% ipython --no-banner

In [1]: import numpy as np

In [2]: np.set_printoptions(precision=2, suppress=True, linewidth=160, floatmode="fixed")

In [3]: def rnd(a):
   ...:     return np.round(a, 2) + 0
   ...: 

In [4]: arr = np.load("m.npy")

In [5]: rnd(arr)
Out[5]: 
array([[0.26, 0.13, 0.13, 0.22, 0.17, 0.09],
       [0.24, 0.29, 0.06, 0.12, 0.18, 0.12],
       [0.00, 0.36, 0.29, 0.07, 0.00, 0.29],
       [0.19, 0.00, 0.06, 0.38, 0.19, 0.19],
       [0.27, 0.33, 0.07, 0.13, 0.20, 0.00],
       [0.00, 0.15, 0.25, 0.15, 0.20, 0.25]])

In [6]: q, V = np.linalg.qr(arr[:, :5])[0], np.linalg.qr(arr[:, 5:])[0]

In [7]: s = np.linalg.svd(q.T @ V, compute_uv=False)

In [8]: (s > 0.9).sum()
Out[8]: np.int64(1)

In [9]: f = np.array([-4, 7, 8, -7, -6, -4])

In [10]: B = arr + np.outer(f, np.eye(6)[0])

In [11]: rnd(np.linalg.det(B) / np.linalg.det(arr)), rnd(1 + np.linalg.solve(arr, f)[0])
Out[11]: (np.float64(63.96), np.float64(63.96))

In [12]: np.linalg.matrix_rank(B - arr)
Out[12]: np.int64(1)

In [13]: np.linalg.matrix_rank(np.linalg.inv(B) - np.linalg.inv(arr), tol=1e-8)
Out[13]: np.int64(1)

In [14]: rnd(np.sort(np.abs(np.linalg.eigvals(arr))))
Out[14]: array([0.10, 0.10, 0.10, 0.31, 0.31, 1.00])

In [15]: rnd((arr - arr.T) / 2)
Out[15]: 
array([[ 0.00, -0.05,  0.07,  0.01, -0.05,  0.04],
       [ 0.05,  0.00, -0.15,  0.06, -0.08, -0.02],
       [-0.07,  0.15,  0.00,  0.00, -0.03,  0.02],
       [-0.01, -0.06,  0.00,  0.00,  0.03,  0.02],
       [ 0.05,  0.08,  0.03, -0.03,  0.00, -0.10],
       [-0.04,  0.02, -0.02, -0.02,  0.10,  0.00]])

In [16]: rnd(np.linalg.det(arr))
Out[16]: np.float64(0.0)

In [17]: B = np.linalg.inv(arr)

In [18]: rnd(arr @ B)
Out[18]: 
array([[1.00, 0.00, 0.00, 0.00, 0.00, 0.00],
       [0.00, 1.00, 0.00, 0.00, 0.00, 0.00],
       [0.00, 0.00, 1.00, 0.00, 0.00, 0.00],
       [0.00, 0.00, 0.00, 1.00, 0.00, 0.00],
       [0.00, 0.00, 0.00, 0.00, 1.00, 0.00],
       [0.00, 0.00, 0.00, 0.00, 0.00, 1.00]])

In [19]: rnd(np.linalg.det(arr) * np.linalg.det(B))
Out[19]: np.float64(1.0)

In [20]: rnd(np.linalg.inv(B))
Out[20]: 
array([[0.26, 0.13, 0.13, 0.22, 0.17, 0.09],
       [0.24, 0.29, 0.06, 0.12, 0.18, 0.12],
       [0.00, 0.36, 0.29, 0.07, 0.00, 0.29],
       [0.19, 0.00, 0.06, 0.37, 0.19, 0.19],
       [0.27, 0.33, 0.07, 0.13, 0.20, 0.00],
       [0.00, 0.15, 0.25, 0.15, 0.20, 0.25]])

In [21]: rnd(np.linalg.cond(arr))
Out[21]: np.float64(18.79)

In [22]: (np.abs(B) > 1e-9).astype(int)
Out[22]: 
array([[1, 1, 1, 1, 1, 1],
       [1, 1, 1, 1, 1, 1],
       [1, 1, 1, 1, 1, 1],
       [1, 1, 1, 1, 1, 1],
       [1, 1, 1, 1, 1, 1],
       [0, 1, 0, 0, 1, 0]])

In [23]: arr @ np.ones(6)
Out[23]: array([1.00, 1.00, 1.00, 1.00, 1.00, 1.00])

In [24]: rnd(np.linalg.matrix_power(arr, 2))
Out[24]: 
array([[0.19, 0.19, 0.13, 0.20, 0.16, 0.14],
       [0.20, 0.21, 0.11, 0.18, 0.17, 0.12],
       [0.10, 0.25, 0.18, 0.13, 0.13, 0.21],
       [0.17, 0.14, 0.13, 0.24, 0.18, 0.15],
       [0.23, 0.22, 0.10, 0.18, 0.17, 0.11],
       [0.12, 0.24, 0.17, 0.16, 0.14, 0.18]])

In [25]: pr = np.eye(6)[2]

In [26]: for _ in range(7):
    ...:     pr = pr @ arr
    ...:     print(pr.round(2))
    ...: 
[0.00 0.36 0.29 0.07 0.00 0.29]
[0.10 0.25 0.18 0.13 0.13 0.21]
[0.14 0.23 0.15 0.16 0.15 0.17]
[0.16 0.21 0.14 0.17 0.16 0.15]
[0.17 0.21 0.13 0.18 0.16 0.15]
[0.17 0.21 0.13 0.18 0.16 0.15]
[0.17 0.21 0.13 0.18 0.16 0.15]

In [27]: mat = np.loadtxt("out14.csv", delimiter=",")

In [28]: mat
Out[28]: 
array([[  0.00, -10.00, -16.00,  -2.00,  10.00,  -8.00,   1.00],
       [ 10.00,   0.00,   8.00,   1.00,   7.00,  -2.00, -12.00],
       [ 16.00,  -8.00,   0.00,  13.00, -12.00,  -3.00, -14.00],
       [  2.00,  -1.00, -13.00,   0.00,   2.00,  13.00,  -6.00],
       [-10.00,  -7.00,  12.00,  -2.00,   0.00,   3.00,   4.00],
       [  8.00,   2.00,   3.00, -13.00,  -3.00,   0.00,  -7.00],
       [ -1.00,  12.00,  14.00,   6.00,  -4.00,   7.00,   0.00]])

In [29]: x = np.array([2, 0, -1, 0, 3, 1])

In [30]: target = arr @ x

In [31]: rnd(target)
Out[31]: array([1.00, 1.06, 0.00, 1.06, 1.07, 0.60])

In [32]: rnd(np.linalg.solve(arr, target))
Out[32]: array([ 2.00,  0.00, -1.00,  0.00,  3.00,  1.00])

In [33]: rnd(np.linalg.solve(arr, 2 * target))
Out[33]: array([ 4.00,  0.00, -2.00,  0.00,  6.00,  2.00])

In [34]: rnd(np.trace(np.linalg.pinv(mat) @ mat))
Out[34]: np.float64(6.0)

In [35]: left, s, VT = np.linalg.svd(mat)

In [36]: V = VT[:(s > 1e-8).sum()]

In [37]: rng = np.random.default_rng(2442)

In [38]: x = mat[4] + 4 * mat[0] + rng.integers(2) * np.eye(7)[0]

In [39]: x
Out[39]: array([-10.00, -47.00, -52.00, -10.00,  40.00, -29.00,   8.00])

In [40]: np.linalg.matrix_rank(np.vstack([mat, x]))
Out[40]: np.int64(6)

In [41]: np.allclose(V.T @ V @ x, x)
Out[41]: True

In [42]: rnd(np.linalg.norm(x - V.T @ V @ x))
Out[42]: np.float64(0.0)

In [43]: rnd(np.diag(V.T @ V))
Out[43]: array([0.59, 0.96, 0.99, 1.00, 0.98, 0.92, 0.57])

In [44]: feats = np.load("x.npy")

In [45]: feats
Out[45]: 
array([[-9,  8, -9,  8],
       [ 8, -9,  8, -9],
       [-9,  8, -9,  8],
       [ 8, -9,  8, -9]])

In [46]: ev, V = np.linalg.eigh(feats)

In [47]: rnd(ev.sum()), np.trace(feats)
Out[47]: (np.float64(-36.0), np.int64(-36))

In [48]: rnd(np.linalg.eigvalsh(feats @ feats))
Out[48]: array([   0.00,    0.00,    4.00, 1156.00])

In [49]: rnd(V @ np.diag(ev) @ V.T)
Out[49]: 
array([[-9.00,  8.00, -9.00,  8.00],
       [ 8.00, -9.00,  8.00, -9.00],
       [-9.00,  8.00, -9.00,  8.00],
       [ 8.00, -9.00,  8.00, -9.00]])

In [50]: rnd(V.T @ V)
Out[50]: 
array([[1.00, 0.00, 0.00, 0.00],
       [0.00, 1.00, 0.00, 0.00],
       [0.00, 0.00, 1.00, 0.00],
       [0.00, 0.00, 0.00, 1.00]])

In [51]: rnd(np.linalg.svd(feats, compute_uv=False))
Out[51]: array([34.00,  2.00,  0.00,  0.00])

In [52]: np.sort(np.abs(np.fft.fft(feats[0]))), rnd(np.sort(np.linalg.svd(feats, compute_uv=False)))
Out[52]: (array([ 0.00,  0.00,  2.00, 34.00]), array([ 0.00,  0.00,  2.00, 34.00]))

In [53]: feats @ (-1.0) ** np.arange(4)
Out[53]: array([-34.00,  34.00, -34.00,  34.00])

In [54]: feats @ np.ones(4)
Out[54]: array([-2.00, -2.00, -2.00, -2.00])

In [55]: rk = np.linalg.matrix_rank(feats)

In [56]: rk
Out[56]: np.int64(2)

In [57]: ns = np.linalg.svd(feats)[2][rk:].T

In [58]: [int(np.linalg.matrix_rank(np.delete(feats, i, axis=0))) for i in range(4)]
Out[58]: [2, 2, 2, 2]

In [59]: [int(np.linalg.matrix_rank(feats[:, :j + 1])) for j in range(4)]
Out[59]: [1, 2, 2, 2]

In [60]: rnd(feats @ ns)
Out[60]: 
array([[0.00, 0.00],
       [0.00, 0.00],
       [0.00, 0.00],
       [0.00, 0.00]])

In [61]: np.linalg.matrix_rank(feats.T @ feats), np.linalg.matrix_rank(feats @ feats.T)
Out[61]: (np.int64(2), np.int64(2))

In [62]: left, s, VT = np.linalg.svd(feats)

In [63]: rnd(s)
Out[63]: array([34.00,  2.00,  0.00,  0.00])

In [64]: np.argmax(s[:-1] / (s[1:] + 1e-6)) + 1
Out[64]: np.int64(2)

In [65]: B = left[:, :2] @ np.diag(s[:2]) @ VT[:2]

In [66]: np.linalg.matrix_rank(feats, rtol=0.05)
Out[66]: np.int64(2)

In [67]: rnd(B)
Out[67]: 
array([[-9.00,  8.00, -9.00,  8.00],
       [ 8.00, -9.00,  8.00, -9.00],
       [-9.00,  8.00, -9.00,  8.00],
       [ 8.00, -9.00,  8.00, -9.00]])

In [68]: rnd(np.linalg.norm(feats - B, 2)), rnd(s[2])
Out[68]: (np.float64(0.0), np.float64(0.0))

In [69]: rnd(np.abs(feats - B).max())
Out[69]: np.float64(0.0)

In [70]: left, s, VT = np.linalg.svd(feats)

In [71]: V = VT[:(s > 1e-8).sum()]

In [72]: x = feats[3] + 4 * feats[0] + rng.integers(2) * np.eye(4)[3]

In [73]: x
Out[73]: array([-28.00,  23.00, -28.00,  24.00])

In [74]: rnd(np.diag(V.T @ V))
Out[74]: array([0.50, 0.50, 0.50, 0.50])

In [75]: ang = np.deg2rad(36)

In [76]: K = np.eye(8)

In [77]: K[np.ix_([3, 0], [3, 0])] = [[np.cos(ang), -np.sin(ang)], [np.sin(ang), np.cos(ang)]]

In [78]: rnd(K)
Out[78]: 
array([[ 0.81,  0.00,  0.00,  0.59,  0.00,  0.00,  0.00,  0.00],
       [ 0.00,  1.00,  0.00,  0.00,  0.00,  0.00,  0.00,  0.00],
       [ 0.00,  0.00,  1.00,  0.00,  0.00,  0.00,  0.00,  0.00],
       [-0.59,  0.00,  0.00,  0.81,  0.00,  0.00,  0.00,  0.00],
       [ 0.00,  0.00,  0.00,  0.00,  1.00,  0.00,  0.00,  0.00],
       [ 0.00,  0.00,  0.00,  0.00,  0.00,  1.00,  0.00,  0.00],
       [ 0.00,  0.00,  0.00,  0.00,  0.00,  0.00,  1.00,  0.00],
       [ 0.00,  0.00,  0.00,  0.00,  0.00,  0.00,  0.00,  1.00]])

In [79]: # orthonormal columns

In [80]: x = np.array([-2, 2, -2, 3, 3, -3, -2, 0])

In [81]: rnd(np.abs(np.linalg.eigvals(K)))
Out[81]: array([1.00, 1.00, 1.00, 1.00, 1.00, 1.00, 1.00, 1.00])

In [82]: K.T @ (K @ x)
Out[82]: array([-2.00,  2.00, -2.00,  3.00,  3.00, -3.00, -2.00,  0.00])

In [83]: rnd(K.sum(axis=1))
Out[83]: array([1.40, 1.00, 1.00, 0.22, 1.00, 1.00, 1.00, 1.00])

In [84]: rnd(K.sum(axis=0))
Out[84]: array([0.22, 1.00, 1.00, 1.40, 1.00, 1.00, 1.00, 1.00])

In [85]: np.linalg.rank(K)
Traceback (most recent call last):
  Cell In[85], line 1
    np.linalg.rank(K)
AttributeError: module 'numpy.linalg' has no attribute 'rank'


In [86]: rnd(K - K[0])
Out[86]: 
array([[ 0.00,  0.00,  0.00,  0.00,  0.00,  0.00,  0.00,  0.00],
       [-0.81,  1.00,  0.00, -0.59,  0.00,  0.00,  0.00,  0.00],
       [-0.81,  0.00,  1.00, -0.59,  0.00,  0.00,  0.00,  0.00],
       [-1.40,  0.00,  0.00,  0.22,  0.00,  0.00,  0.00,  0.00],
       [-0.81,  0.00,  0.00, -0.59,  1.00,  0.00,  0.00,  0.00],
       [-0.81,  0.00,  0.00, -0.59,  0.00,  1.00,  0.00,  0.00],
       [-0.81,  0.00,  0.00, -0.59,  0.00,  0.00,  1.00,  0.00],
       [-0.81,  0.00,  0.00, -0.59,  0.00,  0.00,  0.00,  1.00]])

In [87]: np.abs(K).max()
Out[87]: np.float64(1.0)

In [88]: np.linalg.matrix_rank(K)
Out[88]: np.int64(8)

In [89]: rnd(np.linalg.svd(K, compute_uv=False))
Out[89]: array([1.00, 1.00, 1.00, 1.00, 1.00, 1.00, 1.00, 1.00])

In [90]: rnd(np.linalg.norm(K))
Out[90]: np.float64(2.83)

In [91]: rnd(np.diff(K, axis=0))
Out[91]: 
array([[-0.81,  1.00,  0.00, -0.59,  0.00,  0.00,  0.00,  0.00],
       [ 0.00, -1.00,  1.00,  0.00,  0.00,  0.00,  0.00,  0.00],
       [-0.59,  0.00, -1.00,  0.81,  0.00,  0.00,  0.00,  0.00],
       [ 0.59,  0.00,  0.00, -0.81,  1.00,  0.00,  0.00,  0.00],
       [ 0.00,  0.00,  0.00,  0.00, -1.00,  1.00,  0.00,  0.00],
       [ 0.00,  0.00,  0.00,  0.00,  0.00, -1.00,  1.00,  0.00],
       [ 0.00,  0.00,  0.00,  0.00,  0.00,  0.00, -1.00,  1.00]])
